$ python3 -q
>>> import numpy as np
>>> np.set_printoptions(precision=1, suppress=True, linewidth=200, legacy="1.25")
>>> mat = np.array([[3.0, 0.0, 0.0, 2.0],
...     [0.0, 3.0, 2.0, 0.0],
...     [0.0, 2.0, 3.0, 0.0],
...     [2.0, 0.0, 0.0, 3.0]])
>>> x = np.ones(4)
>>> for _ in range(7):
...     x = mat @ x
...     x /= np.linalg.norm(x)
...     print(round(x @ mat @ x, 1))
... 
5.0
5.0
5.0
5.0
5.0
5.0
5.0
>>> x
array([0.5, 0.5, 0.5, 0.5])
>>> round(float(np.linalg.eigvalsh(mat)[-1]), 1)
5.0
>>> w, vecs = np.linalg.eig(mat)
>>> np.sort(np.linalg.eigvals(mat @ mat))
array([ 1.,  1., 25., 25.])
>>> np.sort(np.linalg.eigvals(mat.T))
array([1., 1., 5., 5.])
>>> np.round(mat @ vecs[:, 0] - w[0] * vecs[:, 0], 1) + 0
array([0., 0., 0., 0.])
>>> M2 = mat / np.sqrt((mat ** 2).mean(axis=1, keepdims=True))
>>> np.linalg.matrix_rank(M2) == np.linalg.matrix_rank(mat)
True
>>> np.linalg.matrix_rank(mat - mat.mean(axis=1, keepdims=True))
3
>>> M2[0]
array([1.7, 0. , 0. , 1.1])
>>> M2 = np.array([[1, 0, 3, 1, -3],
...     [1, 0, 0, 1, -1],
...     [2, -3, -1, -2, 1],
...     [-3, 0, -3, -1, 0],
...     [0, 2, -3, 0, -1]])
>>> J = M2 - M2.T
>>> J
array([[ 0, -1,  1,  4, -3],
       [ 1,  0,  3,  1, -3],
       [-1, -3,  0,  1,  4],
       [-4, -1, -1,  0,  0],
       [ 3,  3, -4,  0,  0]])
>>> # rows and columns are dependent
>>> Uu, sv, Vt = np.linalg.svd(J)
>>> vecs = Vt[:(sv > 1e-8).sum()]
>>> rng = np.random.default_rng(58)
>>> x = J[3] + 5 * J[4] + rng.integers(2) * np.eye(5)[0]
>>> x
array([ 12.,  14., -21.,   0.,   0.])
>>> np.linalg.matrix_rank(np.vstack([J, x]))
5
>>> np.allclose(vecs.T @ vecs @ x, x)
False
>>> np.round(np.linalg.norm(x - vecs.T @ vecs @ x), 1)
0.3
>>> print(round(np.abs(np.linalg.eigvals(J)).max(), 1))
7.0
>>> round(np.linalg.det(J), 1)
-0.0
>>> J @ J
array([[-27, -16,   5,   0,   7],
       [-16, -20,  12,   7,   9],
       [  5,  12, -27,  -7,  12],
       [  0,   7,  -7, -18,  11],
       [  7,   9,  12,  11, -34]])
>>> M2 = J + rng.integers(-2, 3, (5, 4)) @ rng.integers(-2, 3, (4, 5))
>>> M2
array([[-4,  0,  6,  2, -5],
       [ 0, -2,  4, -4, -8],
       [ 3, -3, -2,  2,  8],
       [-7, -4, -6, -4, -9],
       [ 5,  5,  4,  0,  6]])
>>> print(np.abs(M2 - J).sum(axis=1))
[14 14 11 24 18]
>>> print(M2 - J)
[[-4  1  5 -2 -2]
 [-1 -2  1 -5 -5]
 [ 4  0 -2  1  4]
 [-3 -3 -5 -4 -9]
 [ 2  2  8  0  6]]
>>> G = M2.T @ M2
>>> print(np.linalg.eigvalsh(G)[::-1])
[384.1 130.1  33.9  21.4   1.6]
>>> np.trace(G), (M2 ** 2).sum()
(571, 571)
>>> G
array([[ 99,  44,  32,  26, 137],
       [ 44,  54,  42,  18,  58],
       [ 32,  42, 108,  16,   0],
       [ 26,  18,  16,  40,  74],
       [137,  58,   0,  74, 270]])
>>> (M2 @ M2.T).shape
(5, 5)
>>> M = np.array([[4, 9, -3, 12, -15, 5],
...     [9, 16, -2, 10, 0, -14],
...     [-3, -2, 6, 10, -5, 0],
...     [12, 10, 10, 4, 3, -5],
...     [-15, 0, -5, 3, 8, -3],
...     [5, -14, 0, -5, -3, 8]])
>>> M @ M
array([[ 500,  236,  147,   86, -144,  -81],
       [ 236,  637,   29,  358,  -53, -341],
       [ 147,   29,  174,   29,    5,  -22],
       [  86,  358,   29,  394, -179, -149],
       [-144,  -53,    5, -179,  332, -138],
       [ -81, -341,  -22, -149, -138,  319]])
>>> M.inv()
Traceback (most recent call last):
  File "<python-input-41>", line 1, in <module>
    M.inv()
    ^^^^^
AttributeError: 'numpy.ndarray' object has no attribute 'inv'
>>> np.linalg.matrix_power(M, 3)
array([[  6470,   9976,    490,  10147,  -8886,  -1450],
       [  9976,  20612,   2037,  12470,  -2012, -12097],
       [   490,   2037,    810,   4035,  -2882,     -7],
       [ 10147,  12470,   4035,   6686,  -1238,  -7207],
       [ -8886,  -2012,  -2882,  -1238,   4668,  -1183],
       [ -1450, -12097,     -7,  -7207,  -1183,   8080]])
>>> np.round(np.abs(np.linalg.eigvals(M)).max(), 1)
34.6
>>> (M + M.T) / 2
array([[  4.,   9.,  -3.,  12., -15.,   5.],
       [  9.,  16.,  -2.,  10.,   0., -14.],
       [ -3.,  -2.,   6.,  10.,  -5.,   0.],
       [ 12.,  10.,  10.,   4.,   3.,  -5.],
       [-15.,   0.,  -5.,   3.,   8.,  -3.],
       [  5., -14.,   0.,  -5.,  -3.,   8.]])
>>> X = np.load("run4.npy")
>>> X
array([[ 1. ,  2.1,  1.2],
       [ 3. ,  9.8,  0.8],
       [ 5.1, 10. ,  5.2],
       [ 0. ,  7.9, -4. ]])
>>> hat = X @ np.linalg.solve(X.T @ X, X.T)
>>> np.allclose(hat @ hat, hat)
True
>>> hat
array([[ 0.6, -0.4,  0.3,  0.2],
       [-0.4,  0.7,  0.3,  0.2],
       [ 0.3,  0.3,  0.8, -0.1],
       [ 0.2,  0.2, -0.1,  0.9]])
>>> print(np.diag(hat))
[0.6 0.7 0.8 0.9]
>>> np.round((np.eye(4) - hat) @ X, 1) + 0
array([[0., 0., 0.],
       [0., 0., 0.],
       [0., 0., 0.],
       [0., 0., 0.]])
>>> np.round(np.linalg.eigvalsh(hat), 1) + 0
array([0., 1., 1., 1.])
>>> feats = np.loadtxt("arr.csv", delimiter=",")
>>> print(feats)
[[  0.1  -0.6   1.3   4.5  23.9]
 [  0.8  -0.4   1.6  -0.3  -4.5]
 [ -0.2   2.4   6.3  -1.1 -16.1]
 [  0.4   0.4  -5.9   0.7  -8.8]
 [  0.2   0.2   2.4  -1.7  -2.8]
 [  0.7   0.    1.7   2.7  -2.8]
 [  0.9  -0.3   3.9  -0.4  12.9]
 [ -0.1   0.7   5.3   3.8   6.7]
 [ -0.4  -0.9   2.5   2.1 -10.9]
 [ -1.    0.    7.3   2.1   0. ]
 [ -1.5   0.3   5.6  -0.6  -9.4]
 [  0.2  -0.2  -0.5   1.4  17.8]
 [  0.    1.    3.2   1.6 -26.9]
 [  0.1  -1.6  -3.2   1.1   9.6]
 [ -0.4  -1.    6.9   1.2 -18.3]
 [ -0.3  -0.5   7.6  -1.2   6.9]
 [  0.4  -1.7  -0.9   1.2  19.6]
 [  0.2  -0.9   5.9   2.   -6.9]
 [  1.   -0.7  -4.3   0.8   1.9]
 [  0.6   0.1   1.7  -0.5   3. ]
 [  0.   -1.1  -5.6   0.2   6.4]
 [ -0.4  -1.4   0.9   3.  -16.4]
 [ -1.2  -1.1   0.4   0.2  -5.1]
 [  1.1  -0.4  -8.    3.1   0.3]
 [  0.4   0.6   0.   -4.   -4.6]]
>>> M2 = np.c_[feats[:, :4] @ np.array([[1, 3, -2, -3], [-2, 1, 1, 1], [-1, -1, 1, -3], [-3, 1, 2, 0]]), np.array([-3, 5, 4, 3, 1, -3, -3, -2, 4, -3, 1, -5, -3, -4, -1, 5, 2, -1, 0, -5, 1, 3, -1, 3, -2])]
>>> M2.round(1) + 0
array([[-13.5,   2.9,   9.5,  -4.8,  -3. ],
       [  0.9,   0.1,  -1. ,  -7.6,   5. ],
       [ -8. ,  -5.6,   6.9, -15.9,   4. ],
       [  3.4,   8.2,  -4.9,  16.9,   3. ],
       [  2.5,  -3.3,  -1.2,  -7.6,   1. ],
       [ -9.1,   3.1,   5.7,  -7.2,  -3. ],
       [ -1.2,  -1.9,   1. , -14.7,  -3. ],
       [-18.2,  -1.1,  13.8, -14.9,  -2. ],
       [ -7.4,  -2.5,   6.6,  -7.2,   4. ],
       [-14.6,  -8.2,  13.5, -18.9,  -3. ],
       [ -5.9, -10.4,   7.7, -12. ,   1. ],
       [ -3.1,   2.3,   1.7,   0.7,  -5. ],
       [-10. ,  -0.6,   7.4,  -8.6,  -3. ],
       [  3.2,   3. ,  -2.8,   7.7,  -4. ],
       [ -8.9,  -7.9,   9.1, -20.5,  -1. ],
       [ -3.3, -10.2,   5.3, -22.4,   5. ],
       [  1.1,   1.6,  -1. ,  -0.2,   2. ],
       [ -9.9,  -4.2,   8.6, -19.2,  -1. ],
       [  4.3,   7.4,  -5.4,   9.2,   0. ],
       [  0.2,  -0.3,  -0.4,  -6.8,  -5. ],
       [  7.2,   4.7,  -6.3,  15.7,   1. ],
       [ -7.5,  -0.5,   6.3,  -2.9,   3. ],
       [  0. ,  -4.9,   2.1,   1.3,  -1. ],
       [  0.6,  14. ,  -4.4,  20.3,   3. ],
       [ 11.2,  -2.2,  -8.2,  -0.6,  -2. ]])
>>> np.linalg.norm(np.linalg.qr(feats)[0].T @ M2, axis=0) ** 2 / ((M2 ** 2).sum(axis=0) + 1e-12)
array([1. , 1. , 1. , 1. , 0.1])
>>> print(np.round(np.linalg.norm(M2 - feats @ np.linalg.lstsq(feats, M2)[0], axis=0), 1) + 0)
[ 0.   0.   0.   0.  14.3]
>>> data = np.array([[2, 0, 0], [0, 1, 0], [0, 0, 0]])
>>> Uu, sv, Vt = np.linalg.svd(data)
>>> np.argmax(sv[:-1] / (sv[1:] + 1e-6)) + 1
2
>>> sv
array([2., 1., 0.])
>>> M2 = Uu[:, :2] @ np.diag(sv[:2]) @ Vt[:2]
>>> M2
array([[2., 0., 0.],
       [0., 1., 0.],
       [0., 0., 0.]])
>>> print(round(np.linalg.norm(data - M2) / np.linalg.norm(data), 1))
0.0
>>> print(np.linalg.matrix_rank(data, rtol=0.05))
2
>>> np.round(np.linalg.norm(data - M2, 2), 1), sv[2]
(0.0, 0.0)
>>> M2[:, 2] @ M2[:, 1]
0.0
>>> np.linalg.norm(M2, axis=0)
array([2., 1., 0.])
>>> w, vecs = np.linalg.eigh(data)
>>> np.abs(vecs[:, -1]).round(6).argmax()
0
>>> vecs.T @ vecs
array([[1., 0., 0.],
       [0., 1., 0.],
       [0., 0., 1.]])
>>> print(np.linalg.eigvalsh(data @ data))
[0. 1. 4.]
>>> vecs @ np.diag(w) @ vecs.T
array([[2., 0., 0.],
       [0., 1., 0.],
       [0., 0., 0.]])
>>> print(np.sort(np.linalg.eigvals(data)))
[0. 1. 2.]
>>> [int(np.linalg.matrix_rank(np.linalg.matrix_power(data, p))) for p in range(1, 4)]
[2, 2, 2]
>>> np.linalg.matrix_power(data - np.diag(np.diag(data)), 3)
array([[0, 0, 0],
       [0, 0, 0],
       [0, 0, 0]])
>>> data @ data
array([[4, 0, 0],
       [0, 1, 0],
       [0, 0, 0]])
>>> print(np.linalg.matrix_rank(data - data[0, 0] * np.eye(3)))
2
>>> F = np.array([[3, 0, -1, 2, 2, 2],
...     [-1, -2, -3, 0, -1, -3],
...     [-3, -1, -2, 2, -1, -2],
...     [1, 0, 1, -2, -2, -2],
...     [-3, 0, 0, 3, 3, 3],
...     [3, 1, 3, -2, 1, -3]])
>>> F[1] = F[5]
>>> F
array([[ 3,  0, -1,  2,  2,  2],
       [ 3,  1,  3, -2,  1, -3],
       [-3, -1, -2,  2, -1, -2],
       [ 1,  0,  1, -2, -2, -2],
       [-3,  0,  0,  3,  3,  3],
       [ 3,  1,  3, -2,  1, -3]])
>>> Uu, sv, Vt = np.linalg.svd(F, full_matrices=False)
>>> print(sv.round(1) + 0)
[10.   6.2  3.7  2.9  0.4  0. ]
>>> (sv > 1e-8).sum()
5
>>> np.abs(Vt[0])
array([0.5, 0.1, 0.4, 0.5, 0.1, 0.5])
>>> np.round(np.sqrt((sv ** 2).sum()), 1), round(np.linalg.norm(F), 1)
(12.7, 12.7)
>>> np.round(sv / sv[0], 1) + 0
array([1. , 0.6, 0.4, 0.3, 0. , 0. ])
>>> np.round(Uu.T @ Uu, 1) + 0
array([[1., 0., 0., 0., 0., 0.],
       [0., 1., 0., 0., 0., 0.],
       [0., 0., 1., 0., 0., 0.],
       [0., 0., 0., 1., 0., 0.],
       [0., 0., 0., 0., 1., 0.],
       [0., 0., 0., 0., 0., 1.]])
>>> np.allclose(Uu * sv @ Vt, F)
True
>>> np.linalg.norm(F, axis=1).argmax()
4
>>> round(np.linalg.norm(F[3], 1), 1), round(float(np.linalg.norm(F[3], np.inf)), 1)
(8.0, 2.0)
>>> round(float(np.linalg.norm(F) ** 2 / np.linalg.norm(F, 2) ** 2), 1)
1.6
>>> round(float(np.linalg.norm(F, "nuc")), 1)
23.2
>>> W0 = np.load("out8.npy")
>>> W0
array([[ 2.1, -0.6],
       [ 1.3,  2.6]])
>>> x = np.array([1, -1])
>>> target = W0 @ x
>>> target
array([ 2.7, -1.3])
>>> np.linalg.solve(W0, target + W0[:, 0])
array([ 2., -1.])
>>> np.round(np.linalg.solve(W0.T, W0[0]), 1) + 0
array([1., 0.])
